$ python -q
>>> import numpy as np
>>> from numpy import linalg as LA
>>> np.set_printoptions(precision=1, suppress=True, linewidth=140, legacy="1.25")
>>> E = np.load("out5.npy")
>>> E
array([[ 0.6,  0.1, -0.4, -0.7],
       [ 0.1,  1. ,  0.1,  0.2],
       [-0.4,  0.1,  0.6, -0.7],
       [-0.7,  0.2, -0.7, -0.1]])
>>> r0 = np.array([2, 3, -3, 4])
>>> M2 = E + np.outer(r0, np.eye(4)[3])
>>> LA.matrix_rank(M2 - E)
1
>>> LA.matrix_rank(LA.inv(M2) - LA.inv(E), tol=1e-8)
1
>>> r0 = np.array([2, 3, -3])
>>> np.convolve(E[3], r0)
array([-1.4, -1.6,  1.4, -3. ,  1.6,  0.4])
>>> np.polyval(r0, E[3])
array([-4.1, -2.2, -4.1, -3.4])
>>> np.round(np.correlate(E[3], E[2], "full"), 1) + 0
array([ 0.5, -0.6,  0.5,  0. , -0.3,  0.3,  0.1])
>>> np.round(LA.det(E.T), 1)
-1.0
>>> round(float(LA.eigvals(E).sum().real), 1)
2.0
>>> round(LA.det(2 * E), 1), np.round(LA.det(E), 1)
(-16.0, -1.0)
>>> np.einsum("ij,ji->", E, E)
4.0
>>> LA.eigvals(E)
array([ 1., -1.,  1.,  1.])
>>> ev, vecs = LA.eig(E)
>>> np.round(E @ vecs[:, 0] - ev[0] * vecs[:, 0], 1) + 0
array([0., 0., 0., 0.])
>>> np.sort(LA.eigvals(E @ E))
array([1., 1., 1., 1.])
>>> rng = np.random.default_rng(90)
>>> K = np.array([[-2, 2, 1, 1], [-1, -1, 0, 3], [-3, -2, -2, 2], [-3, 0, -3, -1]]) * (rng.random((4, 4)) < 0.3)
>>> K
array([[ 0,  0,  0,  0],
       [ 0, -1,  0,  0],
       [ 0, -2, -2,  0],
       [ 0,  0,  0, -1]])
>>> np.sort(LA.eigvals(K))
array([-2., -1., -1.,  0.])
>>> LA.matrix_rank(K - K[0, 0] * np.eye(4))
3
>>> LA.matrix_power(K - np.diag(np.diag(K)), 4)
array([[0, 0, 0, 0],
       [0, 0, 0, 0],
       [0, 0, 0, 0],
       [0, 0, 0, 0]])
>>> np.trace(K)
-4
>>> np.sort(np.abs(LA.eigvals(K)))
array([0., 1., 1., 2.])
>>> round(LA.det(K), 1)
0.0
>>> np.allclose(K @ K.T, K.T @ K)
False
>>> (K + K.T) / 2
array([[ 0.,  0.,  0.,  0.],
       [ 0., -1., -1.,  0.],
       [ 0., -1., -2.,  0.],
       [ 0.,  0.,  0., -1.]])
>>> LA.matrix_power(K, 2)
array([[0, 0, 0, 0],
       [0, 1, 0, 0],
       [0, 6, 4, 0],
       [0, 0, 0, 1]])
>>> m1 = np.array([[0, 12, 0],
...     [8, 2, 10],
...     [2, 0, 4],
...     [0, 6, 0],
...     [0, 0, 0],
...     [0, 7, 0],
...     [0, 7, 0],
...     [9, 7, 11],
...     [3, 9, 5],
...     [10, 4, 12],
...     [12, 6, 14],
...     [0, 0, 2],
...     [0, 8, 0],
...     [3, 1, 5],
...     [0, 10, 0],
...     [7, 5, 9]])
>>> Q, R = LA.qr(m1)
>>> R
array([[-21.4, -11.9, -26.5],
       [  0. ,  22.6,   0.3],
       [  0. ,   0. ,  -3.2]])
>>> round(float(abs(R[0, 0])), 1), round(float(LA.norm(m1[:, 0])), 1)
(21.4, 21.4)
>>> Q.shape, R.shape
((16, 3), (3, 3))
>>> G = np.cov(m1, rowvar=False)
>>> G
array([[18.5, -1.8, 21.7],
       [-1.8, 14.2, -3.6],
       [21.7, -3.6, 25.9]])
>>> m1.std(axis=0)
array([4.2, 3.6, 4.9])
>>> np.polyfit(m1[:, 0], m1[:, 1], 1)
array([-0.1,  5.6])
>>> np.argwhere(np.triu(np.abs(np.corrcoef(m1.T)) > 0.8, 1))
array([[0, 2]])
>>> LA.eigvalsh(G)[::-1]
array([44.7, 13.8,  0.2])
>>> G.shape
(3, 3)
>>> np.corrcoef(m1.T)
array([[ 1. , -0.1,  1. ],
       [-0.1,  1. , -0.2],
       [ 1. , -0.2,  1. ]])
>>> P = m1 @ LA.solve(m1.T @ m1, m1.T)
>>> LA.matrix_rank(np.eye(16) - P)
13
>>> np.round(P @ m1[:, 2], 1) + 0
array([ 0., 10.,  4.,  0.,  0.,  0.,  0., 11.,  5., 12., 14.,  2.,  0.,  5.,  0.,  9.])
>>> J = np.load("w.npy")
>>> J
array([[-2.7, -1.6, -1.3],
       [-0.7, -1.2,  0. ],
       [ 0.2, -2. , -0.2],
       [-1.6, -0.3, -0.9],
       [ 0.6, -1.2,  0.3],
       [-3.2,  0.1, -1.7],
       [-0.1, -1.5, -0.1],
       [-1.6,  1.2, -0.8],
       [ 1.5, -1. ,  0.7],
       [-0.7, -0.9, -0.2],
       [-2.1,  1.3, -1.1],
       [-0.7,  0.3, -0.4],
       [-0.5, -1.7, -0.3],
       [-1.6,  0.8, -0.8]])
>>> Xc = J - J.mean(axis=0)
>>> U, s, VT = LA.svd(Xc, full_matrices=False)
>>> np.round(np.abs(VT[-1]), 1) + 0
array([0.4, 0. , 0.9])
>>> np.abs(VT[0]).argmax()
0
>>> np.round(s ** 2 / (s ** 2).sum(), 1) + 0
array([0.8, 0.2, 0. ])
>>> np.searchsorted(np.cumsum(s ** 2) / (s ** 2).sum(), 0.9) + 1
2
>>> X = np.load("a.npy")
>>> X
array([[   0.7, -100.7, -100.5],
       [   1.1, -100.5,  -99.4],
       [   0.5, -100.1, -100.2],
       [   0.2, -100.6, -100.1],
       [  -1. ,  -99.4,  -99.3],
       [   0.4,  -99.3,  -99.6],
       [   0.2, -100.5,  -99. ],
       [  -0.3,  -99.1,  -99.3],
       [   0.3,  -99.8, -100.8],
       [   0.4,  -98.5, -100.8],
       [  -1. ,  -98.8,  -99.2],
       [  -1. ,  -98.5,  -99.7],
       [  -0.1, -100.3, -101.1],
       [   0.8, -100.5, -101.3],
       [   0.8, -100.1,  -99. ],
       [  -1.5,  -98.2,  -99.2]])
>>> U, s, VT = LA.svd(X)
>>> s
array([564.5,   3.3,   2.3])
>>> M2 = U[:, :1] @ np.diag(s[:1]) @ VT[:1]
>>> round(float(LA.norm(X - M2) / LA.norm(X)), 1)
0.0
>>> LA.matrix_rank(X, rtol=0.05)
1
>>> round(float(np.abs(X - M2).max()), 1)
1.5
>>> Xc = X - X.mean(axis=0)
>>> U, s, VT = LA.svd(Xc, full_matrices=False)
>>> round((s ** 2).sum() ** 2 / (s ** 4).sum(), 1)
2.0
>>> LA.matrix_rank(Xc)
3
>>> np.abs(VT[-1])
array([0.8, 0.6, 0.1])
>>> s
array([4.4, 2.7, 1.6])
>>> (np.sign(U[:, 0]) == np.sign(U[0, 0])).astype(int)
array([1, 1, 1, 1, 0, 0, 1, 0, 1, 0, 0, 0, 1, 1, 1, 0])
>>> Xc = (X - X.mean(axis=0)) / X.std(axis=0)
>>> np.argwhere(np.abs(Xc) > 2)
array([[15,  0]])
>>> Xc.std(axis=0)
array([1., 1., 1.])
>>> c = LA.lstsq(np.delete(Xc, 0, axis=1), Xc[:, 0])[0]
>>> np.abs(c).argmax()
0
>>> round(1 - np.var(Xc[:, 0] - np.delete(Xc, 0, axis=1) @ c), 1)
0.6
>>> labels = X[:, 0] > np.median(X[:, 0])
>>> r0 = X[labels].mean(axis=0) - X[~labels].mean(axis=0)
>>> np.argsort(-np.abs(r0).round(6), kind="stable")
array([0, 2, 1])
>>> round((((X - X.mean(axis=0)) @ r0 > 0) == labels).mean(), 1)
0.8
>>> labels = rng.permutation(3)
>>> M2 = X[:, labels] * rng.choice([-1, 1], 3)
>>> M2
array([[100.7, 100.5,   0.7],
       [100.5,  99.4,   1.1],
       [100.1, 100.2,   0.5],
       [100.6, 100.1,   0.2],
       [ 99.4,  99.3,  -1. ],
       [ 99.3,  99.6,   0.4],
       [100.5,  99. ,   0.2],
       [ 99.1,  99.3,  -0.3],
       [ 99.8, 100.8,   0.3],
       [ 98.5, 100.8,   0.4],
       [ 98.8,  99.2,  -1. ],
       [ 98.5,  99.7,  -1. ],
       [100.3, 101.1,  -0.1],
       [100.5, 101.3,   0.8],
       [100.1,  99. ,   0.8],
       [ 98.2,  99.2,  -1.5]])
>>> U, _, VT = LA.svd(X.T @ M2)
>>> labels
array([1, 2, 0])
>>> np.round(LA.lstsq(X, M2)[0], 1) + 0
array([[ 0.,  0.,  1.],
       [-1.,  0.,  0.],
       [ 0., -1.,  0.]])
>>> mat = np.load("data.npy")
>>> mat
array([[ 1,  0,  0,  0],
       [ 1,  1,  0,  0],
       [ 3,  4,  1,  0],
       [-4,  3,  4,  1]])
>>> np.poly(mat)
array([ 1., -4.,  6., -4.,  1.])
>>> np.kron(np.eye(2, dtype=int), mat)
array([[ 1,  0,  0,  0,  0,  0,  0,  0],
       [ 1,  1,  0,  0,  0,  0,  0,  0],
       [ 3,  4,  1,  0,  0,  0,  0,  0],
       [-4,  3,  4,  1,  0,  0,  0,  0],
       [ 0,  0,  0,  0,  1,  0,  0,  0],
       [ 0,  0,  0,  0,  1,  1,  0,  0],
       [ 0,  0,  0,  0,  3,  4,  1,  0],
       [ 0,  0,  0,  0, -4,  3,  4,  1]])
>>> np.round(LA.det(mat.T), 1)
1.0
>>> round(float(LA.det(mat[::-1])), 1)
1.0
>>> round(float(LA.det(2 * mat)), 1), round(LA.det(mat), 1)
(16.0, 1.0)
>>> np.einsum("ii->", mat)
4
>>> th = np.radians(72)
>>> R = np.eye(4)
>>> R[2, 2] = R[0, 0] = np.cos(th)
>>> R[2, 0], R[0, 2] = -np.sin(th), np.sin(th)
>>> R
array([[ 0.3,  0. ,  1. ,  0. ],
       [ 0. ,  1. ,  0. ,  0. ],
       [-1. ,  0. ,  0.3,  0. ],
       [ 0. ,  0. ,  0. ,  1. ]])
>>> M2 = mat @ R.T
>>> M2
array([[ 0.3,  0. , -1. ,  0. ],
       [ 0.3,  1. , -1. ,  0. ],
       [ 1.9,  4. , -2.5,  0. ],
       [ 2.6,  3. ,  5. ,  1. ]])
>>> LA.svd(mat, compute_uv=False), LA.svd(M2, compute_uv=False)
(array([6.6, 5.3, 0.4, 0.1]), array([6.6, 5.3, 0.4, 0.1]))
>>> np.allclose(mat @ mat.T, M2 @ M2.T)
True
